In [1]: import numpy as np

In [2]: from numpy import linalg as LA

In [3]: np.set_printoptions(precision=1, suppress=True, linewidth=160, sign=" ")

In [4]: def rd(a):
   ...:     return np.round(a, 1) + 0
   ...: 

In [5]: K = np.load("out14.npy")

In [6]: print(K)
[[  5  20]
 [  6  24]
 [  0   0]
 [  6  24]]

In [7]: U, sigma, VT = LA.svd(K)

In [8]: vecs = VT[:(sigma > 1e-8).sum()]

In [9]: rng = np.random.default_rng(15)

In [10]: vec = K[3] + -2 * K[1] + rng.integers(2) * np.eye(2)[0]

In [11]: vec
Out[11]: array([ -5., -24.])

In [12]: print(rd(vecs.T @ vecs))
[[ 0.1  0.2]
 [ 0.2  0.9]]

In [13]: print(rd(LA.norm(vec - vecs.T @ vecs @ vec)))
1.0

In [14]: rk = LA.matrix_rank(K)

In [15]: rk
Out[15]: np.int64(1)

In [16]: null = LA.svd(K)[2][rk:].T

In [17]: print(LA.matrix_rank(K.T @ K), LA.matrix_rank(K @ K.T))
1 1

In [18]: [int(LA.matrix_rank(K[:, :j + 1])) for j in range(2)]
Out[18]: [1, 1]

In [19]: rd(K @ null)
Out[19]: 
array([[ 0.],
       [ 0.],
       [ 0.],
       [ 0.]])

In [20]: np.allclose(K @ null, 0)
Out[20]: True

In [21]: print([int(LA.matrix_rank(K[:i])) for i in range(1, len(K) + 1)])
[1, 1, 1, 1]

In [22]: C = 10 * np.array([[0.4, -0.6, -0.5, 0.4], [0.8, 0.6, 0.6, -1.2]])

In [23]: z = rng.integers(0, 2, 21)

In [24]: M = C[z] + rng.normal(size=(21, 4))

In [25]: rd(M)
Out[25]: 
array([[ 10.1,   6.7,   5.5, -11.8],
       [  8.2,   6.3,   7.4, -11.5],
       [  9.7,   6.6,   5.8, -13.5],
       [  2.4,  -5.8,  -4.3,   5.4],
       [  3.4,  -5.9,  -5.8,   3.6],
       [  1.7,  -5.3,  -5.7,   3.9],
       [  4.4,  -5.7,  -6.3,   5.5],
       [  4.8,  -5.5,  -5.7,   2.4],
       [  6.4,   5.8,   6.2, -12.7],
       [  9.8,   6.3,   7. , -11.1],
       [  2.9,  -5. ,  -4.5,   2.7],
       [  8.7,   7.1,   7. , -10.9],
       [  6.6,   5.8,   5.5, -11.9],
       [  4.1,  -4.9,  -4.2,   3.2],
       [  4.9,  -4.4,  -4.7,   2.5],
       [  7.4,   5.8,   4.4, -12.1],
       [  2.7,  -5.2,  -4.3,   3.9],
       [  2.7,  -5.7,  -5.6,   3.3],
       [  9.1,   5.2,   4.6, -11.2],
       [  5.8,  -4.4,  -4.2,   6.1],
       [  7.6,   8.2,   8.1, -12.3]])

In [26]: B = M + rng.integers(-2, 3, (21, 2)) @ rng.integers(-2, 3, (2, 4))

In [27]: rd(B)
Out[27]: 
array([[  6.1,   8.7,   9.5,  -7.8],
       [  8.2,   6.3,   7.4, -11.5],
       [  7.7,   7.6,  10.8,  -9.5],
       [  4.4,  -6.8,  -9.3,   1.4],
       [ -0.6,  -3.9,  -4.8,   5.6],
       [  7.7,  -8.3,  -8.7,  -0.1],
       [  6.4,  -6.7,  -2.3,   7.5],
       [  0.8,  -3.5,  -1.7,   6.4],
       [  6.4,   5.8,   6.2, -12.7],
       [ 11.8,   5.3,   2. , -15.1],
       [ -1.1,  -3. ,  -3.5,   4.7],
       [  8.7,   7.1,  13. ,  -6.9],
       [  6.6,   5.8,   8.5,  -9.9],
       [  0.1,  -2.9,  -6.2,   3.2],
       [  2.9,  -3.4,  -5.7,   2.5],
       [  1.4,   8.8,   7.4,  -8.1],
       [  0.7,  -4.2,  -5.3,   3.9],
       [  6.7,  -7.7,  -9.6,  -0.7],
       [ 15.1,   2.2,   1.6, -15.2],
       [  7.8,  -5.4,  -3.2,   6.1],
       [  1.6,  11.2,  11.1,  -8.3]])

In [28]: np.abs(B - M).sum(axis=1)
Out[28]: array([ 14.,   0.,  12.,  12.,   9.,  16.,   9.,  14.,   0.,  12.,   9.,  10.,   5.,   8.,   4.,  16.,   4.,  14.,  16.,   4.,  16.])

In [29]: rd(LA.svd(B - M, compute_uv=False))
Out[29]: array([ 25. ,  11.5,   0. ,   0. ])

In [30]: C = M[[0, 11]].astype(float)

In [31]: for _ in range(6):
    ...:     z = LA.norm(M[:, None] - C, axis=-1).argmin(axis=1)
    ...:     C = np.array([M[z == j].mean(axis=0) for j in range(2)])
    ...: 

In [32]: z
Out[32]: array([ 1,  1,  1,  0,  0,  0,  0,  0,  1,  1,  0,  1,  1,  0,  0,  1,  0,  0,  1,  0,  1])

In [33]: print(rd(C[1] - C[0]))
[  4.7  11.6  11.2 -15.8]

In [34]: print(np.bincount(z))
[ 11  10]

In [35]: A = np.loadtxt("w.csv", delimiter=",")

In [36]: rd(A)
Out[36]: 
array([[ 2.1, -2.1, -0.1],
       [ 0.4,  0.6, -2.9],
       [-2.1, -2. , -0.7]])

In [37]: Q = A.astype(float).copy()

In [38]: for j in range(3):
    ...:     Q[:, j] -= Q[:, :j] @ (Q[:, :j].T @ Q[:, j])
    ...:     Q[:, j] /= LA.norm(Q[:, j])
    ...: 

In [39]: rd(Q.T @ A)
Out[39]: 
array([[ 3.,  0.,  0.],
       [ 0.,  3.,  0.],
       [ 0.,  0.,  3.]])

In [40]: rd(Q)
Out[40]: 
array([[ 0.7, -0.7,  0. ],
       [ 0.1,  0.2, -1. ],
       [-0.7, -0.7, -0.2]])
